In [1]: import numpy as np

In [2]: from numpy import linalg as LA

In [3]: np.set_printoptions(precision=2, suppress=True, linewidth=140, legacy="1.25")

In [4]: W0 = np.loadtxt("x.csv", delimiter=",")

In [5]: W0
Out[5]: 
array([[  1. ,   0.3,   0.6],
       [  0.6,   0.5,  -0.2],
       [ -0.4,  -0.6,  -2. ],
       [ -0.9,   0.4,   1. ],
       [ -0.9,   0.6,  -1.1],
       [  0.8,   1.1,  -0.8],
       [ -2.8,   1.4,  -0.1],
       [ -1.2,  -0.3,  -0.4],
       [  1.1,   1.3,   0.7],
       [  0.3,  -1.4,   0.7],
       [  0.2,   1.2,   1.1],
       [  0.7,   0.6,   1.1],
       [ -0.7,   0.3,   1.5],
       [ -0.5,   0.4,  -1.9],
       [  1. ,   0.9,   0.5],
       [ -1.5,   0.9,   0.3],
       [ -0.7,   2.3,   1.3],
       [ -0.2,   0.1,  -0.8],
       [  0.7,   1.8,   0.8],
       [ -1.5,   1.4,  -0.1],
       [ -8. ,   2. , -22. ]])

In [6]: C2 = np.cov(W0, rowvar=False)

In [7]: round(np.corrcoef(W0[:, 0], W0[:, 1])[0, 1], 2)
Out[7]: -0.32

In [8]: W0.std(axis=0)
Out[8]: array([1.93, 0.85, 4.81])

In [9]: basis = W0[[19, 0]].astype(float)

In [10]: for _ in range(6):
    ...:     labels = LA.norm(W0[:, None] - basis, axis=-1).argmin(axis=1)
    ...:     basis = np.array([W0[labels == j].mean(axis=0) for j in range(2)])
    ...: 

In [11]: labels
Out[11]: array([1, 1, 1, 1, 1, 1, 1, 1, 1, 1, 1, 1, 1, 1, 1, 1, 1, 1, 1, 1, 0])

In [12]: basis
Out[12]: 
array([[ -8.  ,   2.  , -22.  ],
       [ -0.24,   0.66,   0.11]])

In [13]: np.abs(basis[1] - basis[0]).argmax()
Out[13]: 2

In [14]: basis[1] - basis[0]
Out[14]: array([ 7.75, -1.34, 22.11])

In [15]: C2 = basis.T @ basis

In [16]: np.round(LA.eigvalsh(C2)[::-1], 2) + 0
Out[16]: array([552.  ,   0.51,   0.  ])

In [17]: np.diag(C2)
Out[17]: array([ 64.06,   4.44, 484.01])

In [18]: C2
Out[18]: 
array([[ 64.06, -16.16, 175.97],
       [-16.16,   4.44, -43.93],
       [175.97, -43.93, 484.01]])

In [19]: np.allclose(C2, C2.T)
Out[19]: True

In [20]: (basis @ basis.T).shape
Out[20]: (2, 2)

In [21]: LA.svd(basis, compute_uv=False) ** 2
Out[21]: array([552.  ,   0.51])
